% ipython --no-banner

In [1]: import numpy as np

In [2]: import numpy.linalg as la

In [3]: np.set_printoptions(precision=1, suppress=True, linewidth=160, sign=" ")

In [4]: rng = np.random.default_rng(892)

In [5]: lab = rng.integers(0, 2, 8)

In [6]: F = (lab[:, None] == lab) * 5 + np.eye(8)

In [7]: F
Out[7]: 
array([[ 6.,  0.,  5.,  5.,  0.,  0.,  0.,  0.],
       [ 0.,  6.,  0.,  0.,  5.,  5.,  5.,  5.],
       [ 5.,  0.,  6.,  5.,  0.,  0.,  0.,  0.],
       [ 5.,  0.,  5.,  6.,  0.,  0.,  0.,  0.],
       [ 0.,  5.,  0.,  0.,  6.,  5.,  5.,  5.],
       [ 0.,  5.,  0.,  0.,  5.,  6.,  5.,  5.],
       [ 0.,  5.,  0.,  0.,  5.,  5.,  6.,  5.],
       [ 0.,  5.,  0.,  0.,  5.,  5.,  5.,  6.]])

In [8]: Q, evecs = la.qr(F[:, :2])[0], la.qr(F[:, 2:])[0]

In [9]: sv = la.svd(Q.T @ evecs, compute_uv=False)

In [10]: sv
Out[10]: array([ 1.,  1.])

In [11]: A2 = la.inv(F)

In [12]: round(la.cond(F), 1)
Out[12]: np.float64(26.0)

In [13]: la.det(F) * A2
Out[13]: 
array([[ 286.,    0., -130., -130.,    0.,    0.,    0.,    0.],
       [   0.,  336.,    0.,    0.,  -80.,  -80.,  -80.,  -80.],
       [-130.,    0.,  286., -130.,    0.,    0.,    0.,    0.],
       [-130.,    0., -130.,  286.,    0.,    0.,    0.,    0.],
       [   0.,  -80.,    0.,    0.,  336.,  -80.,  -80.,  -80.],
       [   0.,  -80.,    0.,    0.,  -80.,  336.,  -80.,  -80.],
       [   0.,  -80.,    0.,    0.,  -80.,  -80.,  336.,  -80.],
       [   0.,  -80.,    0.,    0.,  -80.,  -80.,  -80.,  336.]])

In [14]: round(float(la.det(F) * la.det(A2)), 1)
Out[14]: 1.0

In [15]: vec = np.array([1, -2, 1, -1, -1, 0, 0, 2])

In [16]: y = F @ vec

In [17]: y
Out[17]: array([ 6., -7.,  6.,  4., -6., -5., -5., -3.])

In [18]: print(np.round(la.solve(F, F[:, 6]), 1) + 0)
[ 0.  0.  0.  0.  0.  0.  1.  0.]

In [19]: np.round(la.solve(F.T, F[5]), 1) + 0
Out[19]: array([ 0.,  0.,  0.,  0.,  0.,  1.,  0.,  0.])

In [20]: np.round(la.solve(F, y + F[:, 0]), 1) + 0
Out[20]: array([ 2., -2.,  1., -1., -1.,  0.,  0.,  2.])

In [21]: left, sv, Vt = la.svd(F)

In [22]: sv
Out[22]: array([ 26.,  16.,   1.,   1.,   1.,   1.,   1.,   1.])

In [23]: print(np.argmax(sv[:-1] / (sv[1:] + 1e-6)) + 1)
2

In [24]: A2 = left[:, :2] @ np.diag(sv[:2]) @ Vt[:2]

In [25]: la.matrix_rank(F, rtol=0.05)
Out[25]: np.int64(2)

In [26]: print(la.matrix_rank(A2))
2

In [27]: A2.round(1) + 0
Out[27]: 
array([[ 5.3,  0. ,  5.3,  5.3,  0. ,  0. ,  0. ,  0. ],
       [ 0. ,  5.2,  0. ,  0. ,  5.2,  5.2,  5.2,  5.2],
       [ 5.3,  0. ,  5.3,  5.3,  0. ,  0. ,  0. ,  0. ],
       [ 5.3,  0. ,  5.3,  5.3,  0. ,  0. ,  0. ,  0. ],
       [ 0. ,  5.2,  0. ,  0. ,  5.2,  5.2,  5.2,  5.2],
       [ 0. ,  5.2,  0. ,  0. ,  5.2,  5.2,  5.2,  5.2],
       [ 0. ,  5.2,  0. ,  0. ,  5.2,  5.2,  5.2,  5.2],
       [ 0. ,  5.2,  0. ,  0. ,  5.2,  5.2,  5.2,  5.2]])

In [28]: (F != 0).astype(int)
Out[28]: 
array([[ 1,  0,  1,  1,  0,  0,  0,  0],
       [ 0,  1,  0,  0,  1,  1,  1,  1],
       [ 1,  0,  1,  1,  0,  0,  0,  0],
       [ 1,  0,  1,  1,  0,  0,  0,  0],
       [ 0,  1,  0,  0,  1,  1,  1,  1],
       [ 0,  1,  0,  0,  1,  1,  1,  1],
       [ 0,  1,  0,  0,  1,  1,  1,  1],
       [ 0,  1,  0,  0,  1,  1,  1,  1]])

In [29]: np.flatnonzero(la.matrix_power((F != 0) + (F.T != 0) + np.eye(8), 8)[2])
Out[29]: array([ 0,  2,  3])

In [30]: print(F @ F)
[[  86.    0.   85.   85.    0.    0.    0.    0.]
 [   0.  136.    0.    0.  135.  135.  135.  135.]
 [  85.    0.   86.   85.    0.    0.    0.    0.]
 [  85.    0.   85.   86.    0.    0.    0.    0.]
 [   0.  135.    0.    0.  136.  135.  135.  135.]
 [   0.  135.    0.    0.  135.  136.  135.  135.]
 [   0.  135.    0.    0.  135.  135.  136.  135.]
 [   0.  135.    0.    0.  135.  135.  135.  136.]]

In [31]: (la.matrix_power((F != 0) + (F.T != 0) + np.eye(8), 8) > 0).astype(int)
Out[31]: 
array([[ 1,  0,  1,  1,  0,  0,  0,  0],
       [ 0,  1,  0,  0,  1,  1,  1,  1],
       [ 1,  0,  1,  1,  0,  0,  0,  0],
       [ 1,  0,  1,  1,  0,  0,  0,  0],
       [ 0,  1,  0,  0,  1,  1,  1,  1],
       [ 0,  1,  0,  0,  1,  1,  1,  1],
       [ 0,  1,  0,  0,  1,  1,  1,  1],
       [ 0,  1,  0,  0,  1,  1,  1,  1]])

In [32]: K = np.load("layer5.npy")

In [33]: K
Out[33]: 
array([[ 1. ,  0.5,  0.2,  0.1,  0.1,  0. ,  0. ,  0. ],
       [ 0.5,  1. ,  0.5,  0.2,  0.1,  0.1,  0. ,  0. ],
       [ 0.2,  0.5,  1. ,  0.5,  0.2,  0.1,  0.1,  0. ],
       [ 0.1,  0.2,  0.5,  1. ,  0.5,  0.2,  0.1,  0.1],
       [ 0.1,  0.1,  0.2,  0.5,  1. ,  0.5,  0.2,  0.1],
       [ 0. ,  0.1,  0.1,  0.2,  0.5,  1. ,  0.5,  0.2],
       [ 0. ,  0. ,  0.1,  0.1,  0.2,  0.5,  1. ,  0.5],
       [ 0. ,  0. ,  0. ,  0.1,  0.1,  0.2,  0.5,  1. ]])

In [34]: low = la.cholesky(K)

In [35]: K / np.sqrt(np.outer(np.diag(K), np.diag(K)))
Out[35]: 
array([[ 1. ,  0.5,  0.2,  0.1,  0.1,  0. ,  0. ,  0. ],
       [ 0.5,  1. ,  0.5,  0.2,  0.1,  0.1,  0. ,  0. ],
       [ 0.2,  0.5,  1. ,  0.5,  0.2,  0.1,  0.1,  0. ],
       [ 0.1,  0.2,  0.5,  1. ,  0.5,  0.2,  0.1,  0.1],
       [ 0.1,  0.1,  0.2,  0.5,  1. ,  0.5,  0.2,  0.1],
       [ 0. ,  0.1,  0.1,  0.2,  0.5,  1. ,  0.5,  0.2],
       [ 0. ,  0. ,  0.1,  0.1,  0.2,  0.5,  1. ,  0.5],
       [ 0. ,  0. ,  0. ,  0.1,  0.1,  0.2,  0.5,  1. ]])

In [36]: print(round(np.prod(np.diag(low)) ** 2, 1), np.round(la.det(K), 1))
0.1 0.1

In [37]: np.diag(low) ** 2
Out[37]: array([ 1. ,  0.7,  0.7,  0.7,  0.7,  0.7,  0.7,  0.7])

In [38]: low @ low.T
Out[38]: 
array([[ 1. ,  0.5,  0.2,  0.1,  0.1,  0. ,  0. ,  0. ],
       [ 0.5,  1. ,  0.5,  0.2,  0.1,  0.1,  0. ,  0. ],
       [ 0.2,  0.5,  1. ,  0.5,  0.2,  0.1,  0.1,  0. ],
       [ 0.1,  0.2,  0.5,  1. ,  0.5,  0.2,  0.1,  0.1],
       [ 0.1,  0.1,  0.2,  0.5,  1. ,  0.5,  0.2,  0.1],
       [ 0. ,  0.1,  0.1,  0.2,  0.5,  1. ,  0.5,  0.2],
       [ 0. ,  0. ,  0.1,  0.1,  0.2,  0.5,  1. ,  0.5],
       [ 0. ,  0. ,  0. ,  0.1,  0.1,  0.2,  0.5,  1. ]])

In [39]: vals, evecs = la.eigh(K)

In [40]: vec = np.array([-3, 1, 1, -2, -2, 3, -3, 0])

In [41]: np.round(evecs * np.maximum(vals, 0) @ evecs.T, 1) + 0
Out[41]: 
array([[ 1. ,  0.5,  0.2,  0.1,  0.1,  0. ,  0. ,  0. ],
       [ 0.5,  1. ,  0.5,  0.2,  0.1,  0.1,  0. ,  0. ],
       [ 0.2,  0.5,  1. ,  0.5,  0.2,  0.1,  0.1,  0. ],
       [ 0.1,  0.2,  0.5,  1. ,  0.5,  0.2,  0.1,  0.1],
       [ 0.1,  0.1,  0.2,  0.5,  1. ,  0.5,  0.2,  0.1],
       [ 0. ,  0.1,  0.1,  0.2,  0.5,  1. ,  0.5,  0.2],
       [ 0. ,  0. ,  0.1,  0.1,  0.2,  0.5,  1. ,  0.5],
       [ 0. ,  0. ,  0. ,  0.1,  0.1,  0.2,  0.5,  1. ]])

In [42]: np.round(evecs * np.abs(vals) @ evecs.T, 1) + 0
Out[42]: 
array([[ 1. ,  0.5,  0.2,  0.1,  0.1,  0. ,  0. ,  0. ],
       [ 0.5,  1. ,  0.5,  0.2,  0.1,  0.1,  0. ,  0. ],
       [ 0.2,  0.5,  1. ,  0.5,  0.2,  0.1,  0.1,  0. ],
       [ 0.1,  0.2,  0.5,  1. ,  0.5,  0.2,  0.1,  0.1],
       [ 0.1,  0.1,  0.2,  0.5,  1. ,  0.5,  0.2,  0.1],
       [ 0. ,  0.1,  0.1,  0.2,  0.5,  1. ,  0.5,  0.2],
       [ 0. ,  0. ,  0.1,  0.1,  0.2,  0.5,  1. ,  0.5],
       [ 0. ,  0. ,  0. ,  0.1,  0.1,  0.2,  0.5,  1. ]])
